In [1]: import numpy as np

In [2]: np.set_printoptions(precision=2, suppress=True, linewidth=160, legacy="1.25")

In [3]: tidy = lambda a: np.round(a, 2) + 0

In [4]: feats = np.array([[4, 5, 1, 0], [0, 4, 3, 1], [3, 0, 5, 5], [1, 2, 4, 1]])

In [5]: print(feats)
[[4 5 1 0]
 [0 4 3 1]
 [3 0 5 5]
 [1 2 4 1]]

In [6]: f = np.array([0, 1])

In [7]: print(np.array([np.convolve(row, f, "same") for row in feats]))
[[0 4 5 1]
 [0 0 4 3]
 [0 3 0 5]
 [0 1 2 4]]

In [8]: print(np.cross(feats[3, :3], feats[0, :3]))
[-18  15  -3]

In [9]: print(np.polyval(f, feats[3]))
[1 1 1 1]

In [10]: hat = np.triu(np.array([[1, 0, 1, 1], [2, 3, 3, 3], [0, 3, 0, 1], [0, 0, 0, 3]]), 1) + np.eye(4)

In [11]: Y = hat @ feats @ np.linalg.inv(hat)

In [12]: print(np.trace(Y), np.trace(feats))
14.0 14

In [13]: print(hat @ feats - feats @ hat)
[[  4.   2. -10. -14.]
 [ 12.   6.  15.   3.]
 [  1.   2.   1.  -7.]
 [  0.   0.  -7. -11.]]

In [14]: print(tidy(np.poly(Y)))
[   1.  -14.   44.  -28. -211.]

In [15]: print(np.unravel_index(np.abs(feats).argmax(), feats.shape))
(0, 1)

In [16]: print(feats - feats[0])
[[ 0  0  0  0]
 [-4 -1  2  1]
 [-1 -5  4  5]
 [-3 -3  3  1]]

In [17]: print(np.count_nonzero(feats))
13

In [18]: print(feats.sum(axis=0))
[ 8 11 13  7]

In [19]: print(tidy(np.linalg.svd(feats, compute_uv=False)))
[10.16  5.84  3.23  1.1 ]

In [20]: J = np.load("m.npy")

In [21]: print(J)
[[ 49. -26.   9.  11.]
 [ 68. -37.  12.  16.]
 [-28.  14.  -6.  -5.]
 [-32.  16.  -6.  -7.]]

In [22]: # looks like rank 3

In [23]: Uu, sigma, VT = np.linalg.svd(J, full_matrices=False)

In [24]: print(tidy(Uu.T @ Uu))
[[1. 0. 0. 0.]
 [0. 1. 0. 0.]
 [0. 0. 1. 0.]
 [0. 0. 0. 1.]]

In [25]: print(tidy(np.cumsum(sigma ** 2) / np.sum(sigma ** 2)))
[1. 1. 1. 1.]

In [26]: print(Uu.shape, sigma.shape, VT.shape)
(4, 4) (4,) (4, 4)

In [27]: print(np.abs(Uu[:, 0]).round(6).argmax())
1

In [28]: print(tidy(np.abs(VT[0])))
[0.86 0.45 0.16 0.19]

In [29]: print(tidy(sigma))
[109.88   2.14   0.67   0.  ]

In [30]: print(tidy(sigma / sigma[0]))
[1.   0.02 0.01 0.  ]

In [31]: print(tidy(Uu.T @ J @ VT.T))
[[109.88   0.     0.     0.  ]
 [  0.     2.14   0.     0.  ]
 [  0.     0.     0.67   0.  ]
 [  0.     0.     0.     0.  ]]

In [32]: print(tidy(VT @ VT.T))
[[1. 0. 0. 0.]
 [0. 1. 0. 0.]
 [0. 0. 1. 0.]
 [0. 0. 0. 1.]]

In [33]: print(tidy(J @ np.linalg.pinv(J) @ J))
[[ 49. -26.   9.  11.]
 [ 68. -37.  12.  16.]
 [-28.  14.  -6.  -5.]
 [-32.  16.  -6.  -7.]]

In [34]: print(np.allclose(J[:-1].T @ np.linalg.lstsq(J[:-1].T, J[-1])[0], J[-1]))
True

In [35]: print(tidy(np.trace(np.linalg.pinv(J) @ J)))
3.0

In [36]: print(np.linalg.lstsq(J[:-1].T, J[-1])[2])
3

In [37]: rank = np.linalg.matrix_rank(J)

In [38]: print(rank)
3

In [39]: null = np.linalg.svd(J)[2][rank:].T

In [40]: print(tidy(null[:, 0] / null[np.abs(null[:, 0]).round(6).argmax(), 0]))
[-0.33  0.    1.    0.67]

In [41]: print(null.shape)
(4, 1)

In [42]: print(np.allclose(J @ null, 0))
True

In [43]: data = np.array([[1.5, -0.2, -0.7, 0.1],
    ...:     [1.7, -0.5, 0.1, 0.9],
    ...:     [0.8, -1.0, 1.8, -0.4],
    ...:     [-1.6, 0.9, 0.0, -0.2]])

In [44]: rng = np.random.default_rng(15250)

In [45]: data[3] = data[0] + 0.05 * rng.normal(size=4)

In [46]: print(tidy(data))
[[ 1.5  -0.2  -0.7   0.1 ]
 [ 1.7  -0.5   0.1   0.9 ]
 [ 0.8  -1.    1.8  -0.4 ]
 [ 1.49 -0.21 -0.71  0.01]]

In [47]: f = np.array([0, -1, 2])

In [48]: print(np.convolve(J[2], f))
[  0.  28. -70.  34.  -7. -10.]

In [49]: print(np.cross(J[2, :3], J[1, :3]))
[-54. -72.  84.]

In [50]: print(np.correlate(J[2], J[1], "full"))
[ -448.  -112.  1108. -2574.  1114.  -223.  -340.]
